In [1]: import numpy as np

In [2]: from numpy import linalg as LA

In [3]: np.set_printoptions(precision=2, suppress=True, linewidth=160)

In [4]: tidy = lambda a: np.round(a, 2) + 0

In [5]: rng = np.random.default_rng(123)

In [6]: arr = rng.normal(size=(37, 5)) + 10 * np.array([1, 2, 0, 2, 2])

In [7]: tidy(arr)
Out[7]: 
array([[ 9.01, 19.63,  1.29, 20.19, 20.92],
       [10.58, 19.36,  0.54, 19.68, 19.68],
       [10.1 , 18.47,  1.19, 19.33, 21.  ],
       [10.14, 21.53, -0.66, 19.69, 20.34],
       [ 7.79, 20.83,  1.54, 21.13, 20.75],
       [ 9.85, 21.28,  1.07, 20.39, 20.01],
       [ 9.64, 18.77,  1.23, 17.83, 19.63],
       [10.16, 20.86,  1.76, 20.99, 19.71],
       [10.73, 18.74,  1.43, 19.84, 19.33],
       [ 9.36, 19.94, -0.39, 22.29, 19.28],
       [10.03, 20.03,  0.03, 20.06, 19.52],
       [ 9.42, 19.14, -1.49, 20.22, 20.98],
       [ 9.46, 19.44, -0.32, 19.54, 18.56],
       [11.37, 20.44, -0.71, 20.3 , 19.56],
       [ 9.79, 20.36,  0.95, 21.52, 21.7 ],
       [ 9.75, 19.5 ,  0.1 , 20.13, 19.27],
       [ 9.38, 20.81,  1.64, 19.77, 19.35],
       [ 9.72, 19.  , -0.27, 20.42, 19.92],
       [11.23, 20.15,  0.48, 19.85, 21.32],
       [ 8.78, 19.7 , -1.17, 20.83, 20.85],
       [ 9.48, 21.66, -0.3 , 18.62, 19.72],
       [10.36, 19.77,  2.27, 20.86, 21.73],
       [11.39, 18.31, -0.38, 17.27, 19.35],
       [11.12, 19.16, -0.64, 20.33, 20.79],
       [ 9.64, 19.74,  0.81, 20.25, 19.71],
       [10.31, 20.08,  0.25, 22.  , 19.69],
       [ 9.46, 21.41, -0.71, 21.72, 19.81],
       [10.07, 20.73,  1.21, 21.  , 19.8 ],
       [ 9.63, 20.35,  0.13, 19.36, 20.41],
       [10.99, 20.17,  1.56, 20.41, 19.84],
       [10.1 , 19.44, -1.03, 20.48, 19.15],
       [ 9.64, 19.91,  0.39, 20.46, 20.05],
       [ 8.07, 19.79, -0.78, 19.89, 20.99],
       [10.8 , 20.22,  0.51, 18.51, 20.19],
       [10.62, 19.29,  0.4 , 19.62, 21.  ],
       [11.11, 19.47,  1.46, 19.81, 22.06],
       [ 9.51, 20.06,  0.21, 19.25, 18.27]])

In [8]: D = LA.norm(arr[:, None] - arr[None], axis=-1)

In [9]: LA.matrix_rank(D ** 2)
Out[9]: np.int64(7)

In [10]: np.unravel_index(D.round(6).argmax(), D.shape)
Out[10]: (np.int64(4), np.int64(22))

In [11]: (D + 1e9 * np.eye(37)).round(6).argmin(axis=1)
Out[11]: array([24, 10, 34, 20,  0, 27,  2, 27,  1, 25, 15, 19, 36, 10, 21, 10,  5, 15, 34, 11,  3, 35,  6, 34, 31,  9,  9,  7, 10,  7, 17, 24, 19, 28, 18, 18, 12])

In [12]: tidy(D[:5, :5])
Out[12]: 
array([[0.  , 2.21, 1.81, 3.04, 1.97],
       [2.21, 0.  , 1.82, 2.6 , 3.76],
       [1.81, 1.82, 0.  , 3.65, 3.78],
       [3.04, 2.6 , 3.65, 0.  , 3.62],
       [1.97, 3.76, 3.78, 3.62, 0.  ]])

In [13]: D.shape
Out[13]: (37, 37)
